$ python -q
>>> import numpy as np
>>> from numpy import linalg as LA
>>> np.set_printoptions(precision=2, suppress=True, linewidth=200, legacy="1.25")
>>> data = np.load("test5.npy")
>>> data
array([[0., 1., 1., 1.],
       [1., 0., 1., 1.],
       [1., 1., 0., 1.],
       [1., 1., 1., 0.]])
>>> ev, vecs = LA.eigh(data)
>>> np.round(vecs @ np.diag(ev) @ vecs.T, 2) + 0
array([[0., 1., 1., 1.],
       [1., 0., 1., 1.],
       [1., 1., 0., 1.],
       [1., 1., 1., 0.]])
>>> print((ev > 1e-8).sum(), (ev < -1e-8).sum())
1 3
>>> np.round(vecs.T @ data @ vecs, 2) + 0
array([[-1.,  0.,  0.,  0.],
       [ 0., -1.,  0.,  0.],
       [ 0.,  0., -1.,  0.],
       [ 0.,  0.,  0.,  3.]])
>>> ev
array([-1., -1., -1.,  3.])
>>> round(ev.sum(), 2), np.trace(data)
(0.0, 0.0)
>>> LA.eigvalsh(data + -2 * np.eye(4))
array([-3., -3., -3.,  1.])
>>> np.abs(vecs[:, -1]).round(6).argmax()
0
>>> print(np.round(LA.eigvalsh(data).min(), 2))
-1.0
>>> np.all(LA.eigvalsh(data) > 0)
False
>>> np.sort(np.abs(LA.eigvals(data)))
array([1., 1., 1., 3.])
>>> np.round(LA.det(data), 2)
-3.0
>>> print(round(float(np.abs(LA.eigvals(data)).max()), 2))
3.0
>>> (data - data.T) / 2
array([[0., 0., 0., 0.],
       [0., 0., 0., 0.],
       [0., 0., 0., 0.],
       [0., 0., 0., 0.]])
>>> LA.determinant(data)
Traceback (most recent call last):
  File "<python-input-19>", line 1, in <module>
    LA.determinant(data)
    ^^^^^^^^^^^^^^
AttributeError: module 'numpy.linalg' has no attribute 'determinant'
>>> LA.matrix_power(data, 3)
array([[6., 7., 7., 7.],
       [7., 6., 7., 7.],
       [7., 7., 6., 7.],
       [7., 7., 7., 6.]])
>>> print(np.allclose(data @ data.T, data.T @ data))
True
>>> assert data == data.T
Traceback (most recent call last):
  File "<python-input-22>", line 1, in <module>
    assert data == data.T
           ^^^^^^^^^^^^^^
ValueError: The truth value of an array with more than one element is ambiguous. Use a.any() or a.all()
>>> (data + data.T) / 2
array([[0., 1., 1., 1.],
       [1., 0., 1., 1.],
       [1., 1., 0., 1.],
       [1., 1., 1., 0.]])
>>> data @ data
array([[3., 2., 2., 2.],
       [2., 3., 2., 2.],
       [2., 2., 3., 2.],
       [2., 2., 2., 3.]])
>>> L = np.diag(data.sum(axis=1)) - data
>>> round(LA.det(L[1:, 1:]))
16
>>> L
array([[ 3., -1., -1., -1.],
       [-1.,  3., -1., -1.],
       [-1., -1.,  3., -1.],
       [-1., -1., -1.,  3.]])
>>> L @ np.ones(4)
array([0., 0., 0., 0.])
>>> (LA.eigvalsh(L) < 1e-8).sum()
1
>>> F = np.load("w.npy")
>>> F
array([[ 0.64, -0.63,  0.06,  0.44],
       [ 0.64,  0.63, -0.44,  0.03],
       [ 0.38, -0.2 ,  0.2 , -0.88],
       [-0.19, -0.4 , -0.87, -0.19]])
>>> LA.svd(F, compute_uv=False)
array([1., 1., 1., 1.])
>>> LA.norm(F, axis=0)
array([1., 1., 1., 1.])
>>> K = np.loadtxt("arr.csv", delimiter=",")
>>> K
array([[ 0.99,  0.99,  2.04],
       [ 0.2 ,  0.2 ,  0.45],
       [ 0.07,  0.11,  0.13],
       [ 0.12,  0.03,  0.06],
       [-0.82, -0.94, -1.71],
       [-0.12, -0.22, -0.36],
       [ 0.55,  0.45,  0.92],
       [-0.93, -0.9 , -1.85],
       [ 2.2 ,  2.1 ,  4.35],
       [-1.3 , -1.25, -2.54],
       [-1.2 , -1.08, -2.31],
       [-1.72, -1.87, -3.47],
       [-0.18, -0.15, -0.44],
       [-0.62, -0.65, -1.13],
       [-1.84, -1.74, -3.54],
       [ 0.5 ,  0.55,  1.02],
       [-2.09, -2.12, -4.31],
       [-0.28, -0.25, -0.43]])
>>> cov = np.cov(K, rowvar=False)
>>> np.polyfit(K[:, 0], K[:, 2], 1)
array([ 1.98, -0.02])
>>> np.corrcoef(K.T)
array([[1., 1., 1.],
       [1., 1., 1.],
       [1., 1., 1.]])
>>> round(float(np.corrcoef(K[:, 0], K[:, 2])[0, 1]), 2)
1.0
